$ python -q
>>> import numpy as np
>>> np.set_printoptions(precision=2, suppress=True, linewidth=160, floatmode="fixed")
>>> def rd(a):
...     return np.round(a, 2) + 0
... 
>>> q, _ = np.linalg.qr(np.array([[-0.8, 0.0, 1.4, -0.1, -0.2, -0.5, 0.2],
...     [-0.7, 1.0, -0.2, -1.0, 0.6, 0.2, 1.1],
...     [-1.1, 1.0, 0.9, 0.5, 0.2, 0.7, 0.8],
...     [0.9, 0.4, -0.2, 1.9, 0.3, -1.3, 0.2],
...     [0.7, -0.2, -0.8, -0.9, -0.1, -0.7, -0.8],
...     [0.1, -0.1, -0.5, -0.7, 0.8, -0.6, 0.3],
...     [-0.1, 1.0, 0.6, -0.9, 0.4, -0.4, -1.6]]))
>>> evals = np.array([3, 1, 4, 5, 5, 6, 6])
>>> K = q @ np.diag(evals) @ q.T
>>> rd(K)
array([[ 4.44,  0.70, -0.28,  0.89,  0.75,  0.16,  0.13],
       [ 0.70,  4.03, -1.27, -0.22, -0.02, -0.20, -1.04],
       [-0.28, -1.27,  4.37, -0.19,  0.64,  0.29, -0.84],
       [ 0.89, -0.22, -0.19,  3.46, -0.32,  0.10, -1.46],
       [ 0.75, -0.02,  0.64, -0.32,  5.22,  0.05, -0.29],
       [ 0.16, -0.20,  0.29,  0.10,  0.05,  4.97,  0.19],
       [ 0.13, -1.04, -0.84, -1.46, -0.29,  0.19,  3.51]])
>>> vec = np.array([3, 0, 0, 3, 2, 0, 1])
>>> rhs = K @ vec
>>> c, lr = np.zeros(7), 1 / np.linalg.norm(K, 2) ** 2
>>> for i in range(4):
...     c -= lr * K.T @ (K @ c - rhs)
...     if i % 1 == 0: print(i, round(np.linalg.norm(K @ c - rhs), 2))
... 
0 6.57
1 3.92
2 2.59
3 1.95
>>> rd(c)
array([ 3.31, -0.39, -0.31,  2.03,  1.84,  0.11,  0.03])
>>> rd(np.linalg.cond(K))
np.float64(6.0)
>>> evals, V = np.linalg.eigh(K)
>>> vec = np.array([-1, 3, -3, 0, 2, -3, 2])
>>> rd(vec @ K @ vec)
np.float64(167.31)
>>> rd(V * np.maximum(evals, 0) @ V.T)
array([[ 4.44,  0.70, -0.28,  0.89,  0.75,  0.16,  0.13],
       [ 0.70,  4.03, -1.27, -0.22, -0.02, -0.20, -1.04],
       [-0.28, -1.27,  4.37, -0.19,  0.64,  0.29, -0.84],
       [ 0.89, -0.22, -0.19,  3.46, -0.32,  0.10, -1.46],
       [ 0.75, -0.02,  0.64, -0.32,  5.22,  0.05, -0.29],
       [ 0.16, -0.20,  0.29,  0.10,  0.05,  4.97,  0.19],
       [ 0.13, -1.04, -0.84, -1.46, -0.29,  0.19,  3.51]])
>>> rd(V * np.abs(evals) @ V.T)
array([[ 4.44,  0.70, -0.28,  0.89,  0.75,  0.16,  0.13],
       [ 0.70,  4.03, -1.27, -0.22, -0.02, -0.20, -1.04],
       [-0.28, -1.27,  4.37, -0.19,  0.64,  0.29, -0.84],
       [ 0.89, -0.22, -0.19,  3.46, -0.32,  0.10, -1.46],
       [ 0.75, -0.02,  0.64, -0.32,  5.22,  0.05, -0.29],
       [ 0.16, -0.20,  0.29,  0.10,  0.05,  4.97,  0.19],
       [ 0.13, -1.04, -0.84, -1.46, -0.29,  0.19,  3.51]])
>>> rd(vec @ K @ vec / (vec @ vec)), rd(evals[0]), rd(evals[-1])
(np.float64(4.65), np.float64(1.0), np.float64(6.0))
>>> vec = np.ones(7)
>>> for _ in range(4):
...     vec = K @ vec
...     vec /= np.linalg.norm(vec)
...     print(round(vec @ K @ vec, 2))
... 
5.58
5.79
5.85
5.9
>>> rd(np.linalg.eigvalsh(K)[-1])
np.float64(6.0)
>>> A = np.loadtxt("mat.csv", delimiter=",")
>>> A
array([[-2.99,  1.03, -0.99,  0.96,  3.00,  0.99, -3.00],
       [-5.96,  2.01, -1.97,  1.99,  5.96,  1.97, -5.95],
       [ 5.98, -1.98,  2.02, -2.00, -6.03, -2.02,  6.00],
       [ 3.02, -0.99,  0.97, -1.00, -3.01, -0.99,  3.01],
       [ 5.98, -2.02,  1.98, -1.97, -5.97, -2.02,  5.99],
       [ 3.02, -1.01,  1.00, -1.01, -3.00, -1.02,  2.99],
       [-6.00,  1.99, -2.02,  1.99,  5.99,  2.03, -5.99],
       [ 6.00, -1.99,  2.01, -1.98, -6.02, -2.03,  6.02],
       [-0.04, -0.02,  0.00,  0.00,  0.02,  0.02,  0.03],
       [ 2.98, -1.01,  1.00, -0.98, -3.01, -0.99,  3.00],
       [ 5.99, -1.99,  2.01, -2.00, -5.99, -2.03,  6.01],
       [ 6.00, -1.98,  2.01, -1.97, -5.99, -2.02,  6.00],
       [-3.00,  0.99, -0.98,  0.98,  2.98,  1.00, -3.00]])
>>> evals, V = np.linalg.eigh(K)
>>> rd(np.linalg.eigvalsh(K @ K))
array([ 1.00,  9.00, 16.00, 25.00, 25.00, 36.00, 36.00])
>>> rd(evals)
array([1.00, 3.00, 4.00, 5.00, 5.00, 6.00, 6.00])
>>> rd(np.linalg.svd(K, compute_uv=False))
array([6.00, 6.00, 5.00, 5.00, 4.00, 3.00, 1.00])
>>> rd(np.linalg.norm(A, "nuc"))
np.float64(32.27)
>>> rd(A[1] @ A[7])
np.float64(-123.36)
>>> rd(np.linalg.norm(A) ** 2 / np.linalg.norm(A, 2) ** 2)
np.float64(1.0)
>>> r0, v = A[0], A[12]
>>> rd(r0 @ v)
np.float64(30.83)
>>> rd(r0 @ r0)
np.float64(30.88)
>>> pr = (r0 @ v) / (r0 @ r0) * r0
>>> rd(pr)
array([-2.98,  1.03, -0.99,  0.96,  2.99,  0.99, -2.99])
>>> np.linalg.matrix_rank(np.outer(r0, v))
np.int64(1)
>>> rd((v - pr) @ r0)
np.float64(0.0)
>>> M2 = A / np.sqrt((A ** 2).mean(axis=1, keepdims=True))
>>> np.linalg.matrix_rank(A - A.mean(axis=1, keepdims=True))
np.int64(6)
>>> rd(np.linalg.norm(M2, axis=1))
array([2.65, 2.65, 2.65, 2.65, 2.65, 2.65, 2.65, 2.65, 2.65, 2.65, 2.65, 2.65, 2.65])
>>> rd(M2[2])
array([ 1.42, -0.47,  0.48, -0.47, -1.43, -0.48,  1.42])
>>> rd(A.sum(axis=0))
array([ 20.98,  -6.97,   7.04,  -6.99, -21.07,  -7.11,  21.11])
>>> A[:, 7]
Traceback (most recent call last):
  File "<python-input-43>", line 1, in <module>
    A[:, 7]
    ~^^^^^^
IndexError: index 7 is out of bounds for axis 1 with size 7
>>> rd(A.mean(axis=0))
array([ 1.61, -0.54,  0.54, -0.54, -1.62, -0.55,  1.62])
>>> rd(np.linalg.norm(A))
np.float64(31.95)
>>> np.linalg.matrix_rank(A)
np.int64(7)
>>> A.shape
(13, 7)
>>> np.linalg.rank(A)
Traceback (most recent call last):
  File "<python-input-48>", line 1, in <module>
    np.linalg.rank(A)
    ^^^^^^^^^^^^^^
AttributeError: module 'numpy.linalg' has no attribute 'rank'
>>> m1 = np.load("block13.npy")
>>> m1
array([[ 2, -2,  3, -5,  8,  7,  7,  1,  3,  2],
       [ 4,  0,  5, -3, 10,  9,  9,  3,  5,  4],
       [ 9,  5, 10,  2, 15, 14, 14,  8, 10,  9],
       [10,  6, 11,  3, 16, 15, 15,  9, 11, 10],
       [10,  6, 11,  3, 16, 15, 15,  9, 11, 10],
       [ 7,  3,  8,  0, 13, 12, 12,  6,  8,  7],
       [10,  6, 11,  3, 16, 15, 15,  9, 11, 10],
       [11,  7, 12,  4, 17, 16, 16, 10, 12, 11],
       [ 9,  5, 10,  2, 15, 14, 14,  8, 10,  9],
       [ 7,  3,  8,  0, 13, 12, 12,  6,  8,  7],
       [ 7,  3,  8,  0, 13, 12, 12,  6,  8,  7],
       [ 5,  1,  6, -2, 11, 10, 10,  4,  6,  5],
       [ 6,  2,  7, -1, 12, 11, 11,  5,  7,  6]])
>>> rank = np.linalg.matrix_rank(m1)
>>> rank
np.int64(2)
>>> ns = np.linalg.svd(m1)[2][rank:].T
>>> [int(np.linalg.matrix_rank(m1[:, :j + 1])) for j in range(10)]
[1, 2, 2, 2, 2, 2, 2, 2, 2, 2]
